In [1]: import numpy as np

In [2]: np.set_printoptions(precision=3, suppress=True, linewidth=200, sign=" ")

In [3]: tidy = lambda a: np.round(a, 3) + 0

In [4]: F = np.load("w.npy")

In [5]: F
Out[5]: 
array([[  3.347,  -6.839,  -5.323],
       [  4.726,  -9.722,  -5.377],
       [  2.948,  -9.335,  -6.066],
       [  2.879,  -8.717,  -6.023],
       [  5.346,  -9.926,  -7.702],
       [  4.225,  -9.216,  -5.734],
       [  2.658,  -9.295,  -5.462],
       [  3.311,  -9.528,  -5.807],
       [  1.53 ,  -9.002,  -5.991],
       [  4.172,  -8.235,  -5.699],
       [  2.355,  -7.898,  -5.269],
       [  2.047,  -8.965,  -3.827],
       [  3.339,  -8.308,  -6.442],
       [  3.572,  -8.591,  -5.204],
       [  3.241, -10.856,  -6.608],
       [  4.614,  -8.85 ,  -5.594],
       [  1.59 ,  -8.752,  -7.399],
       [  3.806,  -9.573,  -6.583],
       [  4.185,  -8.532,  -5.706]])

In [6]: lab = F[:, 2] > np.median(F[:, 2])

In [7]: u = F[lab].mean(axis=0) - F[~lab].mean(axis=0)

In [8]: tidy(u)
Out[8]: array([ 0.298,  0.774,  1.162])

In [9]: print(tidy((((F - F.mean(axis=0)) @ u > 0) == lab).mean()))
0.947

In [10]: x0 = np.array([1, -3, -3])

In [11]: np.linalg.norm(F @ x0) <= np.linalg.norm(F, 2) * np.linalg.norm(x0) + 1e-9
Out[11]: np.True_

In [12]: F @ np.eye(3)[0]
Out[12]: array([ 3.347,  4.726,  2.948,  2.879,  5.346,  4.225,  2.658,  3.311,  1.53 ,  4.172,  2.355,  2.047,  3.339,  3.572,  3.241,  4.614,  1.59 ,  3.806,  4.185])

In [13]: left, sv, Vh = np.linalg.svd(F)

In [14]: print(np.argmax(sv[:-1] / (sv[1:] + 1e-6)) + 1)
1

In [15]: out = left[:, :1] @ np.diag(sv[:1]) @ Vh[:1]

In [16]: tidy(np.abs(F - out).max())
Out[16]: np.float64(1.821)

In [17]: np.linalg.matrix_rank(F, rtol=0.05)
Out[17]: np.int64(3)

In [18]: out = np.array([[-2, 1, -1], [-1, 2, -2]])

In [19]: mat = out.T @ out

In [20]: mat
Out[20]: 
array([[ 5, -4,  4],
       [-4,  5, -5],
       [ 4, -5,  5]])

In [21]: rk = np.linalg.matrix_rank(mat)

In [22]: rk
Out[22]: np.int64(2)

In [23]: ns = np.linalg.svd(mat)[2][rk:].T

In [24]: np.allclose(mat @ ns, 0)
Out[24]: True

In [25]: [int(np.linalg.matrix_rank(mat[:i])) for i in range(1, len(mat) + 1)]
Out[25]: [1, 2, 2]

In [26]: print(tidy(ns[:, 0] / ns[np.abs(ns[:, 0]).round(6).argmax(), 0]))
[ 0.  1.  1.]

In [27]: print([int(np.linalg.matrix_rank(np.delete(mat, i, axis=0))) for i in range(3)])
[1, 2, 2]

In [28]: np.allclose(mat[:-1].T @ np.linalg.lstsq(mat[:-1].T, mat[-1])[0], mat[-1])
Out[28]: True

In [29]: np.linalg.inv(mat)
LinAlgError: Singular matrix


In [30]: tidy(np.linalg.norm(mat) ** 2 / np.linalg.norm(mat, 2) ** 2)
Out[30]: np.float64(1.009)

In [31]: np.linalg.norm(mat, axis=1).argmax()
Out[31]: np.int64(1)

In [32]: tidy(np.linalg.norm(mat[1], 1)), tidy(np.linalg.norm(mat[1], np.inf))
Out[32]: (np.float64(14.0), np.float64(5.0))

In [33]: mat[1] @ mat[0]
Out[33]: np.int64(-60)

In [34]: tidy(np.linalg.norm(mat, 1)), tidy(np.linalg.norm(mat, np.inf))
Out[34]: (np.float64(14.0), np.float64(14.0))

In [35]: tidy(np.linalg.norm(mat[1] - mat[0]))
Out[35]: np.float64(15.588)

In [36]: D = np.linalg.norm(F[:, None] - F[None], axis=-1)

In [37]: D.shape
Out[37]: (19, 19)

In [38]: np.linalg.matrix_rank(D ** 2)
Out[38]: np.int64(5)

In [39]: np.unravel_index(D.round(6).argmax(), D.shape)
Out[39]: (np.int64(4), np.int64(11))

In [40]: np.linalg.matrix_rank(mat, rtol=0.1)
Out[40]: np.int64(1)

In [41]: np.linalg.cond(mat) > 100
Out[41]: np.True_

In [42]: np.argsort(-np.linalg.norm(mat, axis=0).round(6), kind="stable")[:3]
Out[42]: array([ 1,  2,  0])

In [43]: X = np.loadtxt("block18.csv", delimiter=",")

In [44]: X
Out[44]: 
array([[  7.,   0.,   8.],
       [  0.,   0.,   0.],
       [  0.,   0.,   2.],
       [  0.,   0.,   0.],
       [  0.,   0.,   0.],
       [ 16.,   0.,  14.],
       [ 16.,   0.,  14.],
       [  0.,   0.,   2.],
       [  0.,   0.,   0.],
       [  0.,   0.,   0.],
       [  0.,   0.,   0.]])

In [45]: np.linalg.cond(X) > 100
Out[45]: np.True_

In [46]: np.linalg.matrix_rank(X, rtol=0.1)
Out[46]: np.int64(1)

In [47]: left, sv, Vh = np.linalg.svd(X)

In [48]: evecs = Vh[:(sv > 1e-8).sum()]

In [49]: rng = np.random.default_rng(8940)

In [50]: x0 = X[7] + -1 * X[5] + rng.integers(2) * np.eye(3)[0]

In [51]: x0
Out[51]: array([-15.,   0., -12.])

In [52]: tidy(evecs.T @ evecs)
Out[52]: 
array([[ 1.,  0.,  0.],
       [ 0.,  0.,  0.],
       [ 0.,  0.,  1.]])

In [53]: print(tidy(np.diag(evecs.T @ evecs)))
[ 1.  0.  1.]

In [54]: rk = np.linalg.matrix_rank(X)

In [55]: print(rk)
2

In [56]: ns = np.linalg.svd(X)[2][rk:].T

In [57]: [int(np.linalg.matrix_rank(X[:i])) for i in range(1, len(X) + 1)]
Out[57]: [1, 1, 2, 2, 2, 2, 2, 2, 2, 2, 2]

In [58]: ns.shape
Out[58]: (3, 1)

In [59]: [int(np.linalg.matrix_rank(np.delete(X, i, axis=0))) for i in range(11)]
Out[59]: [2, 2, 2, 2, 2, 2, 2, 2, 2, 2, 2]

In [60]: np.abs(np.diag(np.linalg.qr(X)[1])) > 1e-9
Out[60]: array([ True, False,  True])

In [61]: m1 = np.load("a.npy")

In [62]: m1
Out[62]: 
array([[ 1.   ,  0.2  ,  0.04 ,  0.008],
       [ 0.2  ,  1.   ,  0.2  ,  0.04 ],
       [ 0.04 ,  0.2  ,  1.   ,  0.2  ],
       [ 0.008,  0.04 ,  0.2  ,  1.   ]])

In [63]: ev, evecs = np.linalg.eigvalsh(m1)
ValueError: too many values to unpack (expected 2)


In [64]: ev, evecs = np.linalg.eigh(m1)

In [65]: tidy(evecs.T @ m1 @ evecs)
Out[65]: 
array([[ 0.709,  0.   ,  0.   ,  0.   ],
       [ 0.   ,  0.846,  0.   ,  0.   ],
       [ 0.   ,  0.   ,  1.083,  0.   ],
       [ 0.   ,  0.   ,  0.   ,  1.362]])

In [66]: print(tidy(np.linalg.eigvalsh(m1 + 5 * np.eye(4))))
[ 5.709  5.846  6.083  6.362]

In [67]: tidy(evecs @ np.diag(ev) @ evecs.T)
Out[67]: 
array([[ 1.   ,  0.2  ,  0.04 ,  0.008],
       [ 0.2  ,  1.   ,  0.2  ,  0.04 ],
       [ 0.04 ,  0.2  ,  1.   ,  0.2  ],
       [ 0.008,  0.04 ,  0.2  ,  1.   ]])

In [68]: print(tidy(ev))
[ 0.709  0.846  1.083  1.362]

In [69]: tidy(np.abs(evecs[:, -1]))
Out[69]: array([ 0.396,  0.586,  0.586,  0.396])

In [70]: tidy(evecs.T @ evecs)
Out[70]: 
array([[ 1.,  0.,  0.,  0.],
       [ 0.,  1.,  0.,  0.],
       [ 0.,  0.,  1.,  0.],
       [ 0.,  0.,  0.,  1.]])

In [71]: ev, evecs = np.linalg.eig(m1)

In [72]: tidy(np.sort(np.linalg.eigvals(m1.T)))
Out[72]: array([ 0.709,  0.846,  1.083,  1.362])

In [73]: tidy(m1 @ evecs[:, 0] - ev[0] * evecs[:, 0])
Out[73]: array([ 0.,  0.,  0.,  0.])

In [74]: tidy(np.sort(np.linalg.eigvals(np.linalg.inv(m1))))
Out[74]: array([ 0.734,  0.924,  1.183,  1.41 ])

In [75]: arr = np.load("case7.npy")

In [76]: arr
Out[76]: 
array([[ 0,  0,  0,  0],
       [ 0,  0,  0,  0],
       [ 0,  0,  0,  1],
       [ 0,  0,  1,  0]])

In [77]: ev, evecs = np.linalg.eigh(arr)

In [78]: x0 = np.array([-2, -7, -1, 1])

In [79]: np.abs(arr).sum(axis=1).max(), np.abs(ev).max()
Out[79]: (np.int64(1), np.float64(1.0))

In [80]: tidy(np.linalg.eigvalsh(arr[1:, 1:]))
Out[80]: array([-1.,  0.,  1.])

In [81]: print(tidy(arr @ np.linalg.pinv(arr) @ arr))
[[ 0.  0.  0.  0.]
 [ 0.  0.  0.  0.]
 [ 0.  0.  0.  1.]
 [ 0.  0.  1.  0.]]

In [82]: np.allclose(arr[:-1].T @ np.linalg.lstsq(arr[:-1].T, arr[-1])[0], arr[-1])
Out[82]: False

In [83]: np.unique(arr.round(6), axis=0).shape
Out[83]: (3, 4)

In [84]: tidy(np.linalg.det(arr))
Out[84]: np.float64(0.0)

In [85]: np.flatnonzero(np.linalg.matrix_power((arr != 0) + (arr.T != 0) + np.eye(4), 4)[3])
Out[85]: array([ 2,  3])

In [86]: left, sv, Vh = np.linalg.svd(arr)

In [87]: np.argmax(sv[:-1] / (sv[1:] + 1e-6)) + 1
Out[87]: np.int64(2)

In [88]: print(sv)
[ 1.  1.  0.  0.]

In [89]: out = left[:, :2] @ np.diag(sv[:2]) @ Vh[:2]

In [90]: tidy(np.linalg.norm(arr - out, 2)), sv[2]
Out[90]: (np.float64(0.0), np.float64(0.0))

In [91]: out
Out[91]: 
array([[ 0.,  0.,  0.,  0.],
       [ 0.,  0.,  0.,  0.],
       [ 0.,  0.,  0.,  1.],
       [ 0.,  0.,  1.,  0.]])

In [92]: np.linalg.matrix_rank(out)
Out[92]: np.int64(2)

In [93]: np.linalg.matrix_rank(arr, rtol=0.05)
Out[93]: np.int64(2)

In [94]: E = np.loadtxt("data.csv", delimiter=",")

In [95]: E
Out[95]: 
array([[-0.6  , -0.5  , -1.3  ],
       [ 0.2  , -0.1  ,  0.2  ],
       [ 0.213, -0.191,  0.182]])

In [96]: # row 0 dominates

In [97]: left, sv, Vh = np.linalg.svd(arr, full_matrices=False)

In [98]: print(sv / sv[0])
[ 1.  1.  0.  0.]

In [99]: left.T @ arr @ Vh.T
Out[99]: 
array([[ 1.,  0.,  0.,  0.],
       [ 0.,  1.,  0.,  0.],
       [ 0.,  0.,  0.,  0.],
       [ 0.,  0.,  0.,  0.]])

In [100]: print(left.T @ left)
[[ 1.  0.  0.  0.]
 [ 0.  1.  0.  0.]
 [ 0.  0.  1.  0.]
 [ 0.  0.  0.  1.]]

In [101]: left.shape, sv.shape, Vh.shape
Out[101]: ((4, 4), (4,), (4, 4))

In [102]: tidy(np.sqrt((sv ** 2).sum())), tidy(np.linalg.norm(arr))
Out[102]: (np.float64(1.414), np.float64(1.414))

In [103]: sv
Out[103]: array([ 1.,  1.,  0.,  0.])

In [104]: np.allclose(left * sv @ Vh, arr)
Out[104]: True

In [105]: K = np.loadtxt("sample11.csv", delimiter=",")

In [106]: print(K)
[[-1.  3.  0.  0.]
 [ 3.  5.  3.  0.]
 [ 0.  3. -1.  3.]
 [ 0.  0.  3. -6.]]

In [107]: out = np.linalg.inv(K)

In [108]: print(tidy(np.linalg.cond(K)))
91.066

In [109]: tidy(out)
Out[109]: 
array([[-3.25 , -0.75 ,  4.5  ,  2.25 ],
       [-0.75 , -0.25 ,  1.5  ,  0.75 ],
       [ 4.5  ,  1.5  , -7.   , -3.5  ],
       [ 2.25 ,  0.75 , -3.5  , -1.917]])

In [110]: print(tidy(np.linalg.det(K) * np.linalg.det(out)))
1.0

In [111]: tidy(np.linalg.inv(out))
Out[111]: 
array([[-1.,  3.,  0.,  0.],
       [ 3.,  5.,  3.,  0.],
       [ 0.,  3., -1.,  3.],
       [ 0.,  0.,  3., -6.]])

In [112]: K @ K
Out[112]: 
array([[ 10.,  12.,   9.,   0.],
       [ 12.,  43.,  12.,   9.],
       [  9.,  12.,  19., -21.],
       [  0.,   9., -21.,  45.]])

In [113]: np.trace(K)
Out[113]: np.float64(-3.0)

In [114]: tidy(np.linalg.det(K))
Out[114]: np.float64(-12.0)

In [115]: np.allclose(K, K.T)
Out[115]: True

In [116]: K.inv()
AttributeError: 'numpy.ndarray' object has no attribute 'inv'


In [117]: ev, evecs = np.linalg.eigvalsh(K)
ValueError: too many values to unpack (expected 2)


In [118]: ev, evecs = np.linalg.eigh(K)

In [119]: tidy(np.linalg.eigvalsh(K + 2 * np.eye(4)))
Out[119]: array([-5.563, -0.627,  1.917,  9.273])

In [120]: tidy(ev.sum()), np.trace(K)
Out[120]: (np.float64(-3.0), np.float64(-3.0))

In [121]: (ev > 1e-8).sum(), (ev < -1e-8).sum()
Out[121]: (np.int64(1), np.int64(3))

In [122]: tidy(np.linalg.eigvalsh(K @ K))
Out[122]: array([  0.007,   6.901,  52.895,  57.197])

In [123]: np.unique(ev.round(6) + 0, return_counts=True)[1]
Out[123]: array([ 1,  1,  1,  1])

In [124]: tidy(evecs.T @ evecs)
Out[124]: 
array([[ 1.,  0.,  0.,  0.],
       [ 0.,  1.,  0.,  0.],
       [ 0.,  0.,  1.,  0.],
       [ 0.,  0.,  0.,  1.]])

In [125]: tidy(np.abs(evecs[:, -1]))
Out[125]: array([ 0.319,  0.879,  0.347,  0.078])

In [126]: ev, evecs = np.linalg.eigh(K)

In [127]: x0 = np.array([1, -2, 0, 2])

In [128]: np.abs(K).sum(axis=1).max(), tidy(np.abs(ev).max())
Out[128]: (np.float64(11.0), np.float64(7.563))

In [129]: tidy(evecs * np.maximum(ev, 0) @ evecs.T)
Out[129]: 
array([[ 0.738,  2.036,  0.804,  0.182],
       [ 2.036,  5.614,  2.218,  0.501],
       [ 0.804,  2.218,  0.876,  0.198],
       [ 0.182,  0.501,  0.198,  0.045]])

In [130]: x0 @ K @ x0
Out[130]: np.float64(-17.0)

In [131]: ev, evecs = np.linalg.eig(K)

In [132]: tidy(K @ evecs[:, 0] - ev[0] * evecs[:, 0])
Out[132]: array([ 0.,  0.,  0.,  0.])

In [133]: M = np.array([[5.4, 1.6, 1.1],
     ...:     [2.4, -0.9, 2.0],
     ...:     [-6.0, 0.5, 1.5],
     ...:     [2.1, 0.9, -2.4]])

In [134]: print(tidy(M[0] @ M[2]))
-29.95

In [135]: tidy(np.linalg.norm(M, 1)), tidy(np.linalg.norm(M, np.inf))
Out[135]: (np.float64(15.9), np.float64(8.1))

In [136]: tidy(np.linalg.norm(M[0] - M[2]))
Out[136]: np.float64(11.46)

In [137]: tidy(np.linalg.norm(M, "nuc"))
Out[137]: np.float64(14.312)

In [138]: tidy(np.linalg.norm(M, 2))
Out[138]: np.float64(8.713)
